$ ipython --no-banner

In [1]: import numpy as np

In [2]: np.set_printoptions(suppress=True, linewidth=120)

In [3]: m1 = np.load("a.npy")

In [4]: print(m1)
[[ 1  1 -1 -1  1  1 -1 -1]
 [ 1 -1  1 -1 -1  1 -1  1]
 [ 1  1 -1 -1 -1 -1  1  1]
 [ 1 -1 -1  1  1 -1 -1  1]
 [ 1  1  1  1  1  1  1  1]
 [ 1 -1 -1  1 -1  1  1 -1]
 [ 1  1  1  1 -1 -1 -1 -1]]

In [5]: np.unravel_index(np.abs(m1).argmax(), m1.shape)
Out[5]: (np.int64(0), np.int64(0))

In [6]: np.zeros(7, 8)
Traceback (most recent call last):
  Cell In[6], line 1
    np.zeros(7, 8)
TypeError: Cannot interpret '8' as a data type


In [7]: print(np.diff(m1, axis=0))
[[ 0 -2  2  0 -2  0  0  2]
 [ 0  2 -2  0  0 -2  2  0]
 [ 0 -2  0  2  2  0 -2  0]
 [ 0  2  2  0  0  2  2  0]
 [ 0 -2 -2  0 -2  0  0 -2]
 [ 0  2  2  0  0 -2 -2  0]]

In [8]: m1.sum(axis=0)
Out[8]: array([ 7,  1, -1,  1, -1,  1, -1,  1])

In [9]: m1 - m1[0]
Out[9]: 
array([[ 0,  0,  0,  0,  0,  0,  0,  0],
       [ 0, -2,  2,  0, -2,  0,  0,  2],
       [ 0,  0,  0,  0, -2, -2,  2,  2],
       [ 0, -2,  0,  2,  0, -2,  0,  2],
       [ 0,  0,  2,  2,  0,  0,  2,  2],
       [ 0, -2,  0,  2, -2,  0,  2,  0],
       [ 0,  0,  2,  2, -2, -2,  0,  0]])

In [10]: round(np.linalg.norm(m1), 4)
Out[10]: np.float64(7.4833)

In [11]: np.linalg.matrix_rank(m1)
Out[11]: np.int64(7)

In [12]: f = np.array([2, -2, 4])

In [13]: np.convolve(m1[0], f)
Out[13]: array([ 2,  0,  0,  4,  0, -4,  0,  4, -2, -4])

In [14]: np.array([np.convolve(row, f, "same") for row in m1])
Out[14]: 
array([[ 0,  0,  4,  0, -4,  0,  4, -2],
       [-4,  8, -8,  4,  0, -8,  8, -6],
       [ 0,  0,  4, -4, -4,  0, -4,  2],
       [-4,  4,  0, -4,  0,  4,  0, -6],
       [ 0,  4,  4,  4,  4,  4,  4,  2],
       [-4,  4,  0, -8,  8, -4,  0,  6],
       [ 0,  4,  4,  0,  4, -4, -4, -2]])

In [15]: print(np.cross(m1[0, :3], m1[5, :3]))
[-2  0 -2]

In [16]: left, s, VT = np.linalg.svd(m1, full_matrices=False)

In [17]: np.round(s / s[0], 4)
Out[17]: array([1., 1., 1., 1., 1., 1., 1.])

In [18]: (s > 1e-8).sum()
Out[18]: np.int64(7)

In [19]: np.round(VT @ VT.T, 4) + 0
Out[19]: 
array([[1., 0., 0., 0., 0., 0., 0.],
       [0., 1., 0., 0., 0., 0., 0.],
       [0., 0., 1., 0., 0., 0., 0.],
       [0., 0., 0., 1., 0., 0., 0.],
       [0., 0., 0., 0., 1., 0., 0.],
       [0., 0., 0., 0., 0., 1., 0.],
       [0., 0., 0., 0., 0., 0., 1.]])

In [20]: np.round(np.cumsum(s ** 2) / np.sum(s ** 2), 4)
Out[20]: array([0.1429, 0.2857, 0.4286, 0.5714, 0.7143, 0.8571, 1.    ])

In [21]: print(np.round(left.T @ m1 @ VT.T, 4) + 0)
[[2.8284 0.     0.     0.     0.     0.     0.    ]
 [0.     2.8284 0.     0.     0.     0.     0.    ]
 [0.     0.     2.8284 0.     0.     0.     0.    ]
 [0.     0.     0.     2.8284 0.     0.     0.    ]
 [0.     0.     0.     0.     2.8284 0.     0.    ]
 [0.     0.     0.     0.     0.     2.8284 0.    ]
 [0.     0.     0.     0.     0.     0.     2.8284]]

In [22]: s.round(4)
Out[22]: array([2.8284, 2.8284, 2.8284, 2.8284, 2.8284, 2.8284, 2.8284])

In [23]: np.round(np.sqrt((s ** 2).sum()), 4), np.round(np.linalg.norm(m1), 4)
Out[23]: (np.float64(7.4833), np.float64(7.4833))
